In [1]: import numpy as np

In [2]: np.set_printoptions(suppress=True, linewidth=100)

In [3]: rnd = lambda a: np.round(a, 2) + 0

In [4]: m1 = np.load("mat.npy")

In [5]: print(m1)
[[  4   5   6   7   8   9  10  11  12  13  14  15  16]
 [ 17  18  19  20  21  22  23  24  25  26  27  28  29]
 [ 30  31  32  33  34  35  36  37  38  39  40  41  42]
 [ 43  44  45  46  47  48  49  50  51  52  53  54  55]
 [ 56  57  58  59  60  61  62  63  64  65  66  67  68]
 [ 69  70  71  72  73  74  75  76  77  78  79  80  81]
 [ 82  83  84  85  86  87  88  89  90  91  92  93  94]
 [ 95  96  97  98  99 100 101 102 103 104 105 106 107]
 [108 109 110 111 112 113 114 115 116 117 118 119 120]]

In [6]: r = np.linalg.matrix_rank(m1)

In [7]: print(r)
2

In [8]: null = np.linalg.svd(m1)[2][r:].T

In [9]: print([int(np.linalg.matrix_rank(m1[:, :j + 1])) for j in range(13)])
[1, 2, 2, 2, 2, 2, 2, 2, 2, 2, 2, 2, 2]

In [10]: print([int(np.linalg.matrix_rank(np.delete(m1, i, axis=0))) for i in range(9)])
[2, 2, 2, 2, 2, 2, 2, 2, 2]

In [11]: print(np.allclose(m1 @ null, 0))
True

In [12]: print(np.linalg.matrix_rank(m1.T @ m1), np.linalg.matrix_rank(m1 @ m1.T))
2 2

In [13]: F = np.loadtxt("run0.csv", delimiter=",")

In [14]: print(F)
[[-8.  2.  7.  3. -3.  3. -1.]
 [-3.  7.  3.  2. -9. -8. -1.]
 [ 2. -1.  9.  2. -8.  2. -4.]
 [-3.  1. -2. -5. -9.  1.  1.]
 [ 3.  6. -1. -8. -5.  2. -8.]
 [-3.  0. -6.  6.  2.  1.  5.]
 [ 9.  1.  6.  3. -6.  8.  6.]
 [-3.  0. -6.  6.  2.  1.  5.]]

In [15]: out = np.c_[F[:, :1] @ np.array([[0]]), np.array([3, 3, 0, 2, 3, 0, 2, 3])]

In [16]: print(out)
[[0. 3.]
 [0. 3.]
 [0. 0.]
 [0. 2.]
 [0. 3.]
 [0. 0.]
 [0. 2.]
 [0. 3.]]

In [17]: print(np.linalg.matrix_rank(out))
1

In [18]: print(rnd(np.linalg.norm(np.linalg.qr(F)[0].T @ out, axis=0) ** 2 / ((out ** 2).sum(axis=0) + 1e-12)))
[0.  0.9]

In [19]: print(rnd(np.linalg.lstsq(F, out[:, 0])[0]))
[0. 0. 0. 0. 0. 0. 0.]

In [20]: print(rnd(np.linalg.norm(out - F @ np.linalg.lstsq(F, out)[0], axis=0)))
[0.   2.12]

In [21]: r0 = np.array([2, 1, 2, 5, 2, 2, 2, -4, 5, 2, -3, 4, -1, 3]) + 0.5

In [22]: mat = np.outer(r0, r0) / (r0 @ r0)

In [23]: print(rnd(mat))
[[ 0.04  0.02  0.04  0.09  0.04  0.04  0.04 -0.06  0.09  0.04 -0.04  0.07 -0.01  0.06]
 [ 0.02  0.01  0.02  0.05  0.02  0.02  0.02 -0.03  0.05  0.02 -0.02  0.04  0.    0.03]
 [ 0.04  0.02  0.04  0.09  0.04  0.04  0.04 -0.06  0.09  0.04 -0.04  0.07 -0.01  0.06]
 [ 0.09  0.05  0.09  0.2   0.09  0.09  0.09 -0.13  0.2   0.09 -0.09  0.16 -0.02  0.13]
 [ 0.04  0.02  0.04  0.09  0.04  0.04  0.04 -0.06  0.09  0.04 -0.04  0.07 -0.01  0.06]
 [ 0.04  0.02  0.04  0.09  0.04  0.04  0.04 -0.06  0.09  0.04 -0.04  0.07 -0.01  0.06]
 [ 0.04  0.02  0.04  0.09  0.04  0.04  0.04 -0.06  0.09  0.04 -0.04  0.07 -0.01  0.06]
 [-0.06 -0.03 -0.06 -0.13 -0.06 -0.06 -0.06  0.08 -0.13 -0.06  0.06 -0.1   0.01 -0.08]
 [ 0.09  0.05  0.09  0.2   0.09  0.09  0.09 -0.13  0.2   0.09 -0.09  0.16 -0.02  0.13]
 [ 0.04  0.02  0.04  0.09  0.04  0.04  0.04 -0.06  0.09  0.04 -0.04  0.07 -0.01  0.06]
 [-0.04 -0.02 -0.04 -0.09 -0.04 -0.04 -0.04  0.06 -0.09 -0.04  0.04 -0.07  0.01 -0.06]
 [ 0.07  0.04  0.07  0.16  0.07  0.07  0.07 -0.1   0.16  0.07 -0.07  0.13 -0.01  0.1 ]
 [-0.01  0.   -0.01 -0.02 -0.01 -0.01 -0.01  0.01 -0.02 -0.01  0.01 -0.01  0.   -0.01]
 [ 0.06  0.03  0.06  0.13  0.06  0.06  0.06 -0.08  0.13  0.06 -0.06  0.1  -0.01  0.08]]

In [24]: Uu, sigma, VT = np.linalg.svd(mat)

In [25]: vecs = VT[:(sigma > 1e-8).sum()]

In [26]: rng = np.random.default_rng(611)

In [27]: vec = mat[5] + 3 * mat[10] + rng.integers(2) * np.eye(14)[1]

In [28]: print(rnd(vec))
[-0.08  0.95 -0.08 -0.18 -0.08 -0.08 -0.08  0.12 -0.18 -0.08  0.08 -0.15  0.02 -0.12]

In [29]: print(rnd(np.diag(vecs.T @ vecs)))
[0.04 0.01 0.04 0.2  0.04 0.04 0.04 0.08 0.2  0.04 0.04 0.13 0.   0.08]

In [30]: print(np.linalg.matrix_rank(np.vstack([mat, vec])))
2

In [31]: print(np.allclose(vecs.T @ vecs @ vec, vec))
False

In [32]: vec = np.array([-2, 4, 1, 2, 3, -4, -4, 4, 3, 3, -2, 1, 4, 2])

In [33]: print(rnd(mat @ mat @ vec))
[ 0.44  0.26  0.44  0.96  0.44  0.44  0.44 -0.61  0.96  0.44 -0.44  0.79 -0.09  0.61]

In [34]: print(rnd((vec - mat @ vec) @ (mat @ vec)))
0.0

In [35]: print(np.linalg.lstsq(mat[:-1].T, mat[-1])[2])
1

In [36]: print(np.allclose(mat[:-1].T @ np.linalg.lstsq(mat[:-1].T, mat[-1])[0], mat[-1]))
True

In [37]: print(rnd(np.trace(np.linalg.pinv(mat) @ mat)))
1.0

In [38]: print(np.abs(np.diag(np.linalg.qr(mat)[1])) > 1e-9)
[ True False False False False False False False False False False False False False]

In [39]: r0, v = mat[9], mat[0]

In [40]: print(rnd(r0 @ v))
0.04

In [41]: pr = (r0 @ v) / (r0 @ r0) * r0

In [42]: print(rnd(pr))
[ 0.04  0.02  0.04  0.09  0.04  0.04  0.04 -0.06  0.09  0.04 -0.04  0.07 -0.01  0.06]

In [43]: print(rnd(np.linalg.norm(mat, 2) / np.linalg.norm(mat)))
1.0

In [44]: arr = np.loadtxt("w.csv", delimiter=",")

In [45]: print(arr)
[[-0.43 -0.79 -0.39 -2.32  0.05 -2.48 -1.98  1.83  2.47 -2.72  1.24 -0.45]
 [-1.06 -0.32 -0.5  -2.38 -0.06 -1.45 -2.36  1.93  2.36 -2.66  1.43 -0.02]
 [ 0.54  0.64 -3.84 -6.67  0.82 -2.34 -1.13  2.96  1.97 -0.03  1.14 -3.06]
 [-2.55 -0.86 -2.72 -7.52 -0.89 -4.26 -6.24  6.04  1.8  -2.86  2.43 -1.21]
 [-0.25 -0.44 -0.61 -0.89 -0.69 -0.07 -0.69  1.75 -1.4   1.07 -0.22  0.32]
 [-1.84 -1.06 -1.   -4.5   0.   -4.6  -4.54  2.55  4.97 -5.32  2.88 -0.57]
 [-1.16 -0.62  1.15 -4.79  1.83 -0.86 -3.65  2.58 -3.31 -0.71 -0.47 -3.03]
 [-0.01  0.21 -3.25 -4.69 -0.51 -1.14 -1.11  3.17 -0.16  1.15  0.31 -1.39]
 [-1.32 -0.67  1.14 -0.82 -0.09 -2.03 -2.37  2.16 -0.11 -1.9   0.43 -0.14]
 [ 0.63  1.05 -4.72 -5.79 -0.46 -2.09 -1.37  3.16  3.6   0.02  1.56 -1.48]
 [-0.46  0.76 -3.09 -5.87  1.2  -1.22 -1.37  3.27 -0.65  0.77 -0.56 -2.35]
 [-1.03  0.08 -2.09 -6.53  0.69 -1.93 -4.36  4.48 -1.37 -0.73  0.42 -2.64]
 [ 0.22  0.23 -3.72 -2.39 -1.47 -1.52 -0.62  4.33  0.71  1.84  1.2   0.34]
 [-1.5  -0.27  0.31 -5.41  1.26 -1.31 -4.34  4.53 -5.28  0.78  0.27 -2.65]
 [ 0.57  0.07 -0.13  0.16 -0.64  0.29 -0.14 -0.09  0.05 -0.22  0.13  0.21]
 [-2.37 -0.98 -2.43 -6.88 -0.62 -4.55 -6.41  6.58  2.3  -2.84  2.35 -1.44]
 [-0.05  0.97 -3.06 -5.67  0.85 -0.74 -1.6   3.07 -0.76  0.96 -0.43 -3.22]
 [-0.17 -0.02 -0.28 -2.63  0.34 -0.41 -0.92  1.4  -1.65  1.42 -0.45 -1.09]]

In [46]: vec = np.array([-3, 1, -2, -1, -2, 2, -2, -1, 1, -2, 1, -1])

In [47]: print(arr @ np.eye(12)[7])
[ 1.83  1.93  2.96  6.04  1.75  2.55  2.58  3.17  2.16  3.16  3.27  4.48  4.33  4.53 -0.09  6.58
  3.07  1.4 ]

In [48]: print(np.sign((arr @ vec).round(6)))
[ 1.  1.  1.  1. -1.  1.  1.  1.  1.  1.  1.  1.  1.  1.  1.  1.  1. -1.]

In [49]: print(np.linalg.norm(arr @ vec) <= np.linalg.norm(arr, 2) * np.linalg.norm(vec) + 1e-9)
True

In [50]: z = rng.permutation(12)

In [51]: out = arr[:, z] * rng.choice([-1, 1], 12)

In [52]: print(out)
[[ 1.98 -0.05 -1.83  2.32 -0.79  2.48 -2.72  2.47 -1.24 -0.45 -0.43  0.39]
 [ 2.36  0.06 -1.93  2.38 -0.32  1.45 -2.66  2.36 -1.43 -0.02 -1.06  0.5 ]
 [ 1.13 -0.82 -2.96  6.67  0.64  2.34 -0.03  1.97 -1.14 -3.06  0.54  3.84]
 [ 6.24  0.89 -6.04  7.52 -0.86  4.26 -2.86  1.8  -2.43 -1.21 -2.55  2.72]
 [ 0.69  0.69 -1.75  0.89 -0.44  0.07  1.07 -1.4   0.22  0.32 -0.25  0.61]
 [ 4.54 -0.   -2.55  4.5  -1.06  4.6  -5.32  4.97 -2.88 -0.57 -1.84  1.  ]
 [ 3.65 -1.83 -2.58  4.79 -0.62  0.86 -0.71 -3.31  0.47 -3.03 -1.16 -1.15]
 [ 1.11  0.51 -3.17  4.69  0.21  1.14  1.15 -0.16 -0.31 -1.39 -0.01  3.25]
 [ 2.37  0.09 -2.16  0.82 -0.67  2.03 -1.9  -0.11 -0.43 -0.14 -1.32 -1.14]
 [ 1.37  0.46 -3.16  5.79  1.05  2.09  0.02  3.6  -1.56 -1.48  0.63  4.72]
 [ 1.37 -1.2  -3.27  5.87  0.76  1.22  0.77 -0.65  0.56 -2.35 -0.46  3.09]
 [ 4.36 -0.69 -4.48  6.53  0.08  1.93 -0.73 -1.37 -0.42 -2.64 -1.03  2.09]
 [ 0.62  1.47 -4.33  2.39  0.23  1.52  1.84  0.71 -1.2   0.34  0.22  3.72]
 [ 4.34 -1.26 -4.53  5.41 -0.27  1.31  0.78 -5.28 -0.27 -2.65 -1.5  -0.31]
 [ 0.14  0.64  0.09 -0.16  0.07 -0.29 -0.22  0.05 -0.13  0.21  0.57  0.13]
 [ 6.41  0.62 -6.58  6.88 -0.98  4.55 -2.84  2.3  -2.35 -1.44 -2.37  2.43]
 [ 1.6  -0.85 -3.07  5.67  0.97  0.74  0.96 -0.76  0.43 -3.22 -0.05  3.06]
 [ 0.92 -0.34 -1.4   2.63 -0.02  0.41  1.42 -1.65  0.45 -1.09 -0.17  0.28]]

In [53]: Uu, _, VT = np.linalg.svd(arr.T @ out)

In [54]: print(rnd(np.linalg.lstsq(arr, out)[0]))
[[ 0.  0.  0.  0.  0.  0.  0.  0.  0.  0.  1.  0.]
 [ 0.  0.  0.  0.  1.  0.  0.  0.  0.  0.  0.  0.]
 [ 0.  0.  0.  0.  0.  0.  0.  0.  0.  0.  0. -1.]
 [ 0.  0.  0. -1.  0.  0.  0.  0.  0.  0.  0.  0.]
 [ 0. -1.  0.  0.  0.  0.  0.  0.  0.  0.  0.  0.]
 [ 0.  0.  0.  0.  0. -1.  0.  0.  0.  0.  0.  0.]
 [-1.  0.  0.  0.  0.  0.  0.  0.  0.  0.  0.  0.]
 [ 0.  0. -1.  0.  0.  0.  0.  0.  0.  0.  0.  0.]
 [ 0.  0.  0.  0.  0.  0.  0.  1.  0.  0.  0.  0.]
 [ 0.  0.  0.  0.  0.  0.  1.  0.  0.  0.  0.  0.]
 [ 0.  0.  0.  0.  0.  0.  0.  0. -1.  0.  0.  0.]
 [ 0.  0.  0.  0.  0.  0.  0.  0.  0.  1.  0.  0.]]

In [55]: print(z)
[ 6  4  7  3  1  5  9  8 10 11  0  2]

In [56]: out = np.c_[arr[:, :8] @ np.array([[1, 1, 0, 0, -2, 2, 2, 1],
    ...:     [0, -2, -2, -2, -1, 2, 1, -2],
    ...:     [2, -2, -2, 2, 0, 1, -2, -2],
    ...:     [1, -1, -1, 0, 0, 1, 0, -1],
    ...:     [-2, 0, -1, 1, 2, -1, 2, 0],
    ...:     [-1, 1, 0, 1, -2, -2, 1, -1],
    ...:     [-2, -2, 1, 2, 1, -1, 1, -1],
    ...:     [0, 1, 1, -1, -1, -1, 1, -2]]), np.array([2, 1, 1, 1, 0, 1, 3, 2, 2, 0, 2, 0, 3, 1, 3, 1, 1, 3])]

In [57]: print(rnd(out))
[[  2.81   7.56   4.48  -7.42   2.9   -0.09  -3.4    5.05   2.  ]
 [  1.85   8.16   3.65  -8.52   0.93  -2.25  -3.44   2.91   1.  ]
 [-10.85  16.49  14.08 -15.7    0.51  -6.12  10.53  11.16   1.  ]
 [  3.01  26.39  15.37 -27.39   0.42  -7.45  -6.76  10.55   1.  ]
 [  0.47   5.8    4.74  -4.23  -2.74  -3.11  -0.11   0.     0.  ]
 [  5.34  13.81   6.63 -16.11   6.85  -0.11  -9.33  10.82   1.  ]
 [  0.85  11.59   0.83  -5.37   2.09  -6.24  -3.51   1.92   3.  ]
 [ -6.82  15.01  13.34 -13.96  -3.21  -6.81   6.59   6.67   2.  ]
 [  7.09   3.43  -0.24  -5.4    2.66   0.7   -8.01  -1.36   2.  ]
 [ -8.85  17.57  15.38 -19.99  -3.58  -4.3   10.53  10.9    0.  ]
 [-10.95  14.86  11.23 -13.73   0.36  -9.02   9.1    6.12   2.  ]
 [ -2.47  20.79   9.98 -18.78  -1.62  -7.47   1.77   6.85   0.  ]
 [ -3.91  13.64  14.55 -16.46  -5.52  -4.41   7.36   3.07   3.  ]
 [  1.18  15.73   4.26 -12.1   -0.46  -7.47  -2.49   0.42   1.  ]
 [  1.74   1.01   0.37  -0.94  -3.12   1.6    0.25   0.56   3.  ]
 [  4.5   26.18  14.49 -27.47   0.59  -6.46  -6.48   9.13   1.  ]
 [ -9.6   15.33  10.47 -14.22  -2.36  -7.73   9.42   6.     1.  ]
 [ -1.79   5.89   3.37  -3.83  -0.46  -3.29   0.95   1.59   3.  ]]

In [58]: print(rnd(np.linalg.norm(out - arr @ np.linalg.lstsq(arr, out)[0], axis=0)))
[0.   0.   0.   0.   0.   0.   0.   0.   3.97]

In [59]: print(np.linalg.matrix_rank(out))
9

In [60]: Q, R = np.linalg.qr(arr)

In [61]: print(rnd(Q.T @ Q))
[[1. 0. 0. 0. 0. 0. 0. 0. 0. 0. 0. 0.]
 [0. 1. 0. 0. 0. 0. 0. 0. 0. 0. 0. 0.]
 [0. 0. 1. 0. 0. 0. 0. 0. 0. 0. 0. 0.]
 [0. 0. 0. 1. 0. 0. 0. 0. 0. 0. 0. 0.]
 [0. 0. 0. 0. 1. 0. 0. 0. 0. 0. 0. 0.]
 [0. 0. 0. 0. 0. 1. 0. 0. 0. 0. 0. 0.]
 [0. 0. 0. 0. 0. 0. 1. 0. 0. 0. 0. 0.]
 [0. 0. 0. 0. 0. 0. 0. 1. 0. 0. 0. 0.]
 [0. 0. 0. 0. 0. 0. 0. 0. 1. 0. 0. 0.]
 [0. 0. 0. 0. 0. 0. 0. 0. 0. 1. 0. 0.]
 [0. 0. 0. 0. 0. 0. 0. 0. 0. 0. 1. 0.]
 [0. 0. 0. 0. 0. 0. 0. 0. 0. 0. 0. 1.]]

In [62]: print(np.allclose(R.T @ R, arr.T @ arr))
True

In [63]: P = arr @ np.linalg.solve(arr.T @ arr, arr.T)

In [64]: print(rnd(P @ arr[:, 10]))
[ 1.24  1.43  1.14  2.43 -0.22  2.88 -0.47  0.31  0.43  1.56 -0.56  0.42  1.2   0.27  0.13  2.35
 -0.43 -0.45]

In [65]: print(np.allclose(P @ P, P))
True

In [66]: W0 = np.loadtxt("test9.csv", delimiter=",")

In [67]: print(W0)
[[ 1.  1.  3.  0.  2. -1. -3.  0.  2.  2.  0.  0.  0.  0.]
 [-1. -2. -1.  1. -3. -2. -1.  2.  3. -2.  0.  0.  0.  0.]
 [ 0.  2. -1.  1.  3.  1.  1.  1.  0.  3.  0.  0.  0.  0.]
 [ 1. -2.  0.  2. -1.  0. -3. -2.  1.  2.  0.  0.  0.  0.]
 [ 1.  3. -3.  2. -3.  0.  1. -1. -3. -2.  0.  0.  0.  0.]
 [-2.  1.  3.  2. -1.  2. -1.  2. -1.  0.  0.  0.  0.  0.]
 [-1. -2.  2.  1. -1. -3. -1.  3. -1.  1.  0.  0.  0.  0.]
 [ 3.  2.  0. -3.  2. -2.  1.  0.  3.  1.  0.  0.  0.  0.]
 [-1.  0. -3. -1.  3.  3.  1. -2. -3. -2.  0.  0.  0.  0.]
 [-1.  2. -1. -1.  1.  1. -2.  0. -3.  0.  0.  0.  0.  0.]
 [ 0.  0.  0.  0.  0.  0.  0.  0.  0.  0.  3.  2.  2.  8.]
 [ 0.  0.  0.  0.  0.  0.  0.  0.  0.  0.  8.  9.  5.  8.]
 [ 0.  0.  0.  0.  0.  0.  0.  0.  0.  0.  8.  4.  8.  9.]
 [ 0.  0.  0.  0.  0.  0.  0.  0.  0.  0.  2.  9.  3.  9.]]

In [68]: print(rnd(np.sort(np.linalg.eigvals(W0).real)))
[-4.72 -4.47 -4.47 -0.91 -0.91  0.81  0.81  1.38  1.38  2.01  2.01  3.01  3.69 24.36]
